% python3 -q
>>> import numpy as np
>>> np.set_printoptions(precision=2, suppress=True, linewidth=140, floatmode="fixed")
>>> A = np.loadtxt("sample3.csv", delimiter=",")
>>> A
array([[ 0.00, -3.00,  1.00,  0.00],
       [ 3.00,  1.00, -1.00, 12.00],
       [-2.00,  1.00,  2.00, -8.00],
       [-2.00, -3.00,  3.00, -8.00],
       [ 2.00,  1.00,  3.00,  8.00],
       [ 2.00, -3.00,  2.00,  8.00]])
>>> np.linalg.matrix_rank(A, rtol=0.1)
np.int64(3)
>>> [round(float(x), 2) for x in np.linalg.svd(A, compute_uv=False)[:3]]
[20.63, 6.5, 3.87]
>>> np.linalg.cond(A) > 100
np.True_
>>> left, sig, Vh = np.linalg.svd(A)
>>> evecs = Vh[:(sig > 1e-8).sum()]
>>> rng = np.random.default_rng(1206)
>>> x0 = A[5] + 5 * A[1] + rng.integers(2) * np.eye(4)[3]
>>> x0
array([17.00,  2.00, -3.00, 68.00])
>>> np.allclose(evecs.T @ evecs @ x0, x0)
True
>>> np.linalg.matrix_rank(np.vstack([A, x0]))
np.int64(3)
>>> left, sig, Vh = np.linalg.svd(A)
>>> sig.round(2) + 0
array([20.63,  6.50,  3.87,  0.00])
>>> np.argmax(sig[:-1] / (sig[1:] + 1e-6)) + 1
np.int64(3)
>>> out = left[:, :3] @ np.diag(sig[:3]) @ Vh[:3]
>>> out.round(2) + 0
array([[ 0.00, -3.00,  1.00,  0.00],
       [ 3.00,  1.00, -1.00, 12.00],
       [-2.00,  1.00,  2.00, -8.00],
       [-2.00, -3.00,  3.00, -8.00],
       [ 2.00,  1.00,  3.00,  8.00],
       [ 2.00, -3.00,  2.00,  8.00]])
>>> np.linalg.matrix_rank(A, rtol=0.05)
np.int64(3)
>>> round(float(np.linalg.norm(A - out, 2)), 2), round(sig[3], 2)
(0.0, np.float64(0.0))
>>> round(np.abs(A - out).max(), 2)
np.float64(0.0)
>>> np.abs(np.diag(np.linalg.qr(A)[1])) > 1e-9
array([ True,  True,  True, False])
>>> np.round(A @ np.linalg.pinv(A) @ A, 2) + 0
array([[ 0.00, -3.00,  1.00,  0.00],
       [ 3.00,  1.00, -1.00, 12.00],
       [-2.00,  1.00,  2.00, -8.00],
       [-2.00, -3.00,  3.00, -8.00],
       [ 2.00,  1.00,  3.00,  8.00],
       [ 2.00, -3.00,  2.00,  8.00]])
>>> M = np.load("arr.npy")
>>> M
array([[ 0, -1, -4,  4,  3, -1,  0],
       [ 1,  0,  2,  3, -4,  3, -2],
       [ 4, -2,  0, -2, -4,  0, -1],
       [-4, -3,  2,  0,  4,  3, -1],
       [-3,  4,  4, -4,  0,  1, -3],
       [ 1, -3,  0, -3, -1,  0,  1],
       [ 0,  2,  1,  1,  3, -1,  0]])
>>> x0 = np.array([3, 3, 2, 0, 0, 1, 2])
>>> M * x0
array([[  0,  -3,  -8,   0,   0,  -1,   0],
       [  3,   0,   4,   0,   0,   3,  -4],
       [ 12,  -6,   0,   0,   0,   0,  -2],
       [-12,  -9,   4,   0,   0,   3,  -2],
       [ -9,  12,   8,   0,   0,   1,  -6],
       [  3,  -9,   0,   0,   0,   0,   2],
       [  0,   6,   2,   0,   0,  -1,   0]])
>>> np.sign((M @ x0).round(6))
array([-1,  1,  1, -1,  1, -1,  1])
>>> np.linalg.norm(M @ x0) <= np.linalg.norm(M, 2) * np.linalg.norm(x0) + 1e-9
np.True_
